$ ipython --no-banner

In [1]: import numpy as np

In [2]: from numpy import linalg as LA

In [3]: np.set_printoptions(precision=4, suppress=True, linewidth=120)

In [4]: rd = lambda a: np.round(a, 4) + 0

In [5]: feats = np.load("sample12.npy")

In [6]: feats
Out[6]: 
array([[0., 1., 1., 1., 1., 1., 1.],
       [1., 0., 1., 1., 1., 1., 1.],
       [1., 1., 0., 1., 1., 1., 1.],
       [1., 1., 1., 0., 1., 1., 1.],
       [1., 1., 1., 1., 0., 1., 1.],
       [1., 1., 1., 1., 1., 0., 1.],
       [1., 1., 1., 1., 1., 1., 0.]])

In [7]: ev, V = LA.eigh(feats)

In [8]: rd(V.T @ feats @ V)
Out[8]: 
array([[-1.,  0.,  0.,  0.,  0.,  0.,  0.],
       [ 0., -1.,  0.,  0.,  0.,  0.,  0.],
       [ 0.,  0., -1.,  0.,  0.,  0.,  0.],
       [ 0.,  0.,  0., -1.,  0.,  0.,  0.],
       [ 0.,  0.,  0.,  0., -1.,  0.,  0.],
       [ 0.,  0.,  0.,  0.,  0., -1.,  0.],
       [ 0.,  0.,  0.,  0.,  0.,  0.,  6.]])

In [9]: rd(V.T @ V)
Out[9]: 
array([[1., 0., 0., 0., 0., 0., 0.],
       [0., 1., 0., 0., 0., 0., 0.],
       [0., 0., 1., 0., 0., 0., 0.],
       [0., 0., 0., 1., 0., 0., 0.],
       [0., 0., 0., 0., 1., 0., 0.],
       [0., 0., 0., 0., 0., 1., 0.],
       [0., 0., 0., 0., 0., 0., 1.]])

In [10]: rd(LA.eigvalsh(feats @ feats))
Out[10]: array([ 1.,  1.,  1.,  1.,  1.,  1., 36.])

In [11]: rd(ev.sum()), np.trace(feats)
Out[11]: (np.float64(0.0), np.float64(0.0))

In [12]: x = np.array([0, -1, 0, -1, 1, 1, -1])

In [13]: rhs = feats @ x

In [14]: rhs
Out[14]: array([-1.,  0., -1.,  0., -2., -2.,  0.])

In [15]: rd(LA.solve(feats, feats[:, 3]))
Out[15]: array([0., 0., 0., 1., 0., 0., 0.])

In [16]: rd(LA.solve(feats, rhs + feats[:, 4]))
Out[16]: array([ 0., -1.,  0., -1.,  2.,  1., -1.])

In [17]: (feats @ feats)[0]
Out[17]: array([6., 5., 5., 5., 5., 5., 5.])

In [18]: feats @ np.ones(7)
Out[18]: array([6., 6., 6., 6., 6., 6., 6.])

In [19]: feats @ (-1.0) ** np.arange(7)
Out[19]: array([0., 2., 0., 2., 0., 2., 0.])

In [20]: Y = np.array([[2, 2], [3, 2], [3, 0]])

In [21]: C = np.array([[1, 1, -3, 0, 1, 2, 1], [0, 0, -2, -3, 2, -1, 1]])

In [22]: rng = np.random.default_rng(148356)

In [23]: F = Y @ C + 0.02 * rng.normal(size=(3, 7))

In [24]: rd(F)
Out[24]: 
array([[  2.0068,   1.996 ,  -9.9864,  -6.0036,   5.9823,   1.9998,   4.0272],
       [  2.9669,   2.9825, -13.0058,  -6.0076,   6.9915,   4.001 ,   4.9942],
       [  2.9833,   2.9983,  -9.0301,   0.0418,   2.9853,   5.9987,   3.0052]])

In [25]: np.argsort(-LA.norm(F, axis=0).round(6), kind="stable")[:3]
Out[25]: array([2, 4, 3])

In [26]: LA.matrix_rank(F, rtol=0.1)
Out[26]: np.int64(2)

In [27]: Y = F / np.sqrt((F ** 2).mean(axis=1, keepdims=True))

In [28]: rd(Y[1])
Out[28]: array([ 0.4439,  0.4462, -1.9457, -0.8987,  1.0459,  0.5986,  0.7471])

In [29]: rd(LA.norm(Y, axis=1))
Out[29]: array([2.6458, 2.6458, 2.6458])

In [30]: LA.matrix_rank(Y) == LA.matrix_rank(F)
Out[30]: np.True_

In [31]: LA.matrix_rank(F - F.mean(axis=1, keepdims=True))
Out[31]: np.int64(3)

In [32]: x = np.array([4, -4, 3, -9, -1, 9, -3])

In [33]: np.sign((F @ x).round(6))
Out[33]: array([1., 1., 1.])

In [34]: rd(np.einsum("ij,j->i", F, x))
Out[34]: array([24.0507, 29.0236, 14.4616])

In [35]: U, sigma, Vt = LA.svd(F)

In [36]: rd(sigma)
Out[36]: array([25.1534,  5.7645,  0.0358])

In [37]: Y = U[:, :2] @ np.diag(sigma[:2]) @ Vt[:2]

In [38]: rd(LA.norm(F - Y, 2)), rd(sigma[2])
Out[38]: (np.float64(0.0358), np.float64(0.0358))

In [39]: theta = np.radians(15)

In [40]: Rm = np.eye(7)

In [41]: Rm[3, 3] = Rm[6, 6] = np.cos(theta)

In [42]: Rm[3, 6], Rm[6, 3] = -np.sin(theta), np.sin(theta)

In [43]: rd(Rm)
Out[43]: 
array([[ 1.    ,  0.    ,  0.    ,  0.    ,  0.    ,  0.    ,  0.    ],
       [ 0.    ,  1.    ,  0.    ,  0.    ,  0.    ,  0.    ,  0.    ],
       [ 0.    ,  0.    ,  1.    ,  0.    ,  0.    ,  0.    ,  0.    ],
       [ 0.    ,  0.    ,  0.    ,  0.9659,  0.    ,  0.    , -0.2588],
       [ 0.    ,  0.    ,  0.    ,  0.    ,  1.    ,  0.    ,  0.    ],
       [ 0.    ,  0.    ,  0.    ,  0.    ,  0.    ,  1.    ,  0.    ],
       [ 0.    ,  0.    ,  0.    ,  0.2588,  0.    ,  0.    ,  0.9659]])

In [44]: Y = F @ Rm.T

In [45]: rd(LA.det(Rm)), rd(np.trace(Rm))
Out[45]: (np.float64(1.0), np.float64(6.9319))

In [46]: rd(Y)
Out[46]: 
array([[  2.0068,   1.996 ,  -9.9864,  -6.8413,   5.9823,   1.9998,   2.3362],
       [  2.9669,   2.9825, -13.0058,  -7.0955,   6.9915,   4.001 ,   3.2692],
       [  2.9833,   2.9983,  -9.0301,  -0.7374,   2.9853,   5.9987,   2.9136]])

In [47]: np.allclose(F @ F.T, Y @ Y.T)
Out[47]: True

In [48]: np.allclose(LA.norm(F, axis=1), LA.norm(Y, axis=1))
Out[48]: True

In [49]: W0 = np.array([[0, 0, 0, 2, 2, -1],
    ...:     [0, 0, 0, -2, 0, 4],
    ...:     [0, 0, 0, 2, 3, -3],
    ...:     [-2, 2, -2, 0, -3, -3],
    ...:     [-2, 0, -3, 3, 0, -2],
    ...:     [1, -4, 3, 3, 2, 0]])

In [50]: W0.reshape(2, -1)
Out[50]: 
array([[ 0,  0,  0,  2,  2, -1,  0,  0,  0, -2,  0,  4,  0,  0,  0,  2,  3, -3],
       [-2,  2, -2,  0, -3, -3, -2,  0, -3,  3,  0, -2,  1, -4,  3,  3,  2,  0]])

In [51]: T = W0.reshape(6, 2, -1)

In [52]: np.einsum("ihd,jhd->hij", T, T).shape
Out[52]: (2, 6, 6)

In [53]: T.transpose(1, 0, 2)
Out[53]: 
array([[[ 0,  0,  0],
        [ 0,  0,  0],
        [ 0,  0,  0],
        [-2,  2, -2],
        [-2,  0, -3],
        [ 1, -4,  3]],

       [[ 2,  2, -1],
        [-2,  0,  4],
        [ 2,  3, -3],
        [ 0, -3, -3],
        [ 3,  0, -2],
        [ 3,  2,  0]]])

In [54]: T.sum(axis=1)
Out[54]: 
array([[ 2,  2, -1],
       [-2,  0,  4],
       [ 2,  3, -3],
       [-2, -1, -5],
       [ 1,  0, -5],
       [ 4, -2,  3]])

In [55]: np.einsum("ihd,ihd->ih", T, T)
Out[55]: 
array([[ 0,  9],
       [ 0, 20],
       [ 0, 22],
       [12, 18],
       [13, 13],
       [26, 13]])

In [56]: np.swapaxes(T, 1, 2)[5]
Out[56]: 
array([[ 1,  3],
       [-4,  2],
       [ 3,  0]])

In [57]: T.shape
Out[57]: (6, 2, 3)

In [58]: cov = F.T @ F

In [59]: LA.matrix_rank(cov)
Out[59]: np.int64(3)

In [60]: rd(LA.svd(F, compute_uv=False) ** 2)
Out[60]: array([632.6915,  33.2295,   0.0013])

In [61]: (F @ F.T).shape
Out[61]: (3, 3)

In [62]: rd(LA.eigvalsh(cov)[::-1])
Out[62]: array([632.6915,  33.2295,   0.0013,   0.    ,   0.    ,   0.    ,   0.    ])

In [63]: x = np.array([-2, 1, 0, 0, 0, -2])

In [64]: np.einsum("ij,j->i", W0, x)
Out[64]: array([ 2, -8,  6, 12,  8, -6])

In [65]: LA.norm(W0 @ x) <= LA.norm(W0, 2) * LA.norm(x) + 1e-9
Out[65]: np.True_

In [66]: W0 @ np.ones(6)
Out[66]: array([ 3.,  2.,  2., -8., -4.,  5.])

In [67]: np.sign((W0 @ x).round(6))
Out[67]: array([ 1, -1,  1,  1,  1, -1])

In [68]: x = np.array([1, 1, 3, 3, 0, 1])

In [69]: rd(LA.eigvals(W0).real)
Out[69]: array([0., 0., 0., 0., 0., 0.])

In [70]: rd(LA.det(W0))
Out[70]: np.float64(196.0)

In [71]: x @ W0 @ x
Out[71]: np.int64(0)

In [72]: q = LA.solve(np.eye(6) - W0, np.eye(6) + W0)

In [73]: rd(q @ q.T)
Out[73]: 
array([[1., 0., 0., 0., 0., 0.],
       [0., 1., 0., 0., 0., 0.],
       [0., 0., 1., 0., 0., 0.],
       [0., 0., 0., 1., 0., 0.],
       [0., 0., 0., 0., 1., 0.],
       [0., 0., 0., 0., 0., 1.]])

In [74]: z = rng.permutation(7)

In [75]: z
Out[75]: array([5, 3, 6, 4, 2, 1, 0])

In [76]: Y = feats[z][:, z]

In [77]: rd(np.sort(np.abs(LA.eigvals(Y))))
Out[77]: array([1., 1., 1., 1., 1., 1., 6.])

In [78]: rd(LA.det(Y)), rd(LA.det(feats[z]))
Out[78]: (np.float64(6.0), np.float64(6.0))

In [79]: Y
Out[79]: 
array([[0., 1., 1., 1., 1., 1., 1.],
       [1., 0., 1., 1., 1., 1., 1.],
       [1., 1., 0., 1., 1., 1., 1.],
       [1., 1., 1., 0., 1., 1., 1.],
       [1., 1., 1., 1., 0., 1., 1.],
       [1., 1., 1., 1., 1., 0., 1.],
       [1., 1., 1., 1., 1., 1., 0.]])

In [80]: K = np.load("layer8.npy")

In [81]: K
Out[81]: 
array([[ 1,  1, -1, -1,  1,  1, -1, -1],
       [ 1,  1,  1,  1, -1, -1, -1, -1],
       [ 1,  1, -1, -1, -1, -1,  1,  1]])

In [82]: f, g = K[0], K[1]

In [83]: f @ g
Out[83]: np.int64(0)

In [84]: p = (f @ g) / (f @ f) * f

In [85]: (g - p) @ f
Out[85]: np.float64(0.0)

In [86]: q, V = LA.qr(feats[:, :5])[0], LA.qr(feats[:, 5:])[0]

In [87]: sigma = LA.svd(q.T @ V, compute_uv=False)

In [88]: (sigma > 0.9).sum()
Out[88]: np.int64(1)

In [89]: rd(np.degrees(np.arccos(sigma.clip(0, 1))))
Out[89]: array([20.7804, 90.    ])

In [90]: Y = K + rng.integers(-2, 3, (3, 1)) @ rng.integers(-2, 3, (1, 8))

In [91]: Y
Out[91]: 
array([[ 1,  1, -1, -1,  1,  1, -1, -1],
       [ 1,  1,  1,  1, -1, -1, -1, -1],
       [ 1,  3, -1,  1, -1,  1, -1,  5]])

In [92]: rd(LA.svd(Y - K, compute_uv=False))
Out[92]: array([5.6569, 0.    , 0.    ])

In [93]: LA.matrix_rank(Y - K, tol=1e-8)
Out[93]: np.int64(1)

In [94]: Y - K
Out[94]: 
array([[ 0,  0,  0,  0,  0,  0,  0,  0],
       [ 0,  0,  0,  0,  0,  0,  0,  0],
       [ 0,  2,  0,  2,  0,  2, -2,  4]])

In [95]: np.abs(Y - K).sum(axis=1)
Out[95]: array([ 0,  0, 12])

In [96]: Y = K / np.sqrt((K ** 2).mean(axis=1, keepdims=True))

In [97]: Y[2]
Out[97]: array([ 1.,  1., -1., -1., -1., -1.,  1.,  1.])

In [98]: rd(LA.norm(Y, axis=1))
Out[98]: array([2.8284, 2.8284, 2.8284])

In [99]: K - K.mean(axis=1, keepdims=True)
Out[99]: 
array([[ 1.,  1., -1., -1.,  1.,  1., -1., -1.],
       [ 1.,  1.,  1.,  1., -1., -1., -1., -1.],
       [ 1.,  1., -1., -1., -1., -1.,  1.,  1.]])

In [100]: data = np.load("data.npy")

In [101]: data
Out[101]: 
array([[ 4,  4,  4,  4,  4,  4],
       [ 4,  8,  8,  8,  8,  8],
       [ 4,  8, 12, 12, 12, 12],
       [ 4,  8, 12, 16, 16, 16],
       [ 4,  8, 12, 16, 20, 20],
       [ 4,  8, 12, 16, 20, 24]])

In [102]: x = np.array([5, 0, -9, -9, -7, 2])

In [103]: rhs = data @ x

In [104]: rhs
Out[104]: array([ -72, -164, -256, -312, -332, -324])

In [105]: rd(LA.solve(data, data[:, 2]))
Out[105]: array([0., 0., 1., 0., 0., 0.])

In [106]: rd(LA.solve(data, 2 * rhs))
Out[106]: array([ 10.,   0., -18., -18., -14.,   4.])

In [107]: rd(LA.solve(data, rhs + data[:, 0]))
Out[107]: array([ 6.,  0., -9., -9., -7.,  2.])

In [108]: rd(LA.solve(data, rhs))
Out[108]: array([ 5.,  0., -9., -9., -7.,  2.])

In [109]: rd(LA.solve(data.T, data[3]))
Out[109]: array([0., 0., 0., 1., 0., 0.])

In [110]: q, V = LA.qr(data[:, :3])[0], LA.qr(data[:, 3:])[0]

In [111]: sigma = LA.svd(q.T @ V, compute_uv=False)

In [112]: rd(np.degrees(np.arccos(sigma.clip(0, 1))))
Out[112]: array([ 5.4735, 73.1422, 90.    ])

In [113]: (sigma > 0.9).sum()
Out[113]: np.int64(1)

In [114]: L = LA.cholesky(data)

In [115]: L @ L.T
Out[115]: 
array([[ 4.,  4.,  4.,  4.,  4.,  4.],
       [ 4.,  8.,  8.,  8.,  8.,  8.],
       [ 4.,  8., 12., 12., 12., 12.],
       [ 4.,  8., 12., 16., 16., 16.],
       [ 4.,  8., 12., 16., 20., 20.],
       [ 4.,  8., 12., 16., 20., 24.]])

In [116]: np.prod(np.diag(L)) ** 2, rd(LA.det(data))
Out[116]: (np.float64(4096.0), np.float64(4096.0))

In [117]: ev, V = LA.eigh(data)

In [118]: np.unique(ev.round(6) + 0, return_counts=True)[1]
Out[118]: array([1, 1, 1, 1, 1, 1])

In [119]: rd(V @ np.diag(ev) @ V.T)
Out[119]: 
array([[ 4.,  4.,  4.,  4.,  4.,  4.],
       [ 4.,  8.,  8.,  8.,  8.,  8.],
       [ 4.,  8., 12., 12., 12., 12.],
       [ 4.,  8., 12., 16., 16., 16.],
       [ 4.,  8., 12., 16., 20., 20.],
       [ 4.,  8., 12., 16., 20., 24.]])

In [120]: rd(np.abs(V[:, -1]))
Out[120]: array([0.1327, 0.2578, 0.3678, 0.4565, 0.5187, 0.5507])

In [121]: np.abs(V[:, -1]).round(6).argmax()
Out[121]: np.int64(5)

In [122]: rd(V.T @ V)
Out[122]: 
array([[1., 0., 0., 0., 0., 0.],
       [0., 1., 0., 0., 0., 0.],
       [0., 0., 1., 0., 0., 0.],
       [0., 0., 0., 1., 0., 0.],
       [0., 0., 0., 0., 1., 0.],
       [0., 0., 0., 0., 0., 1.]])
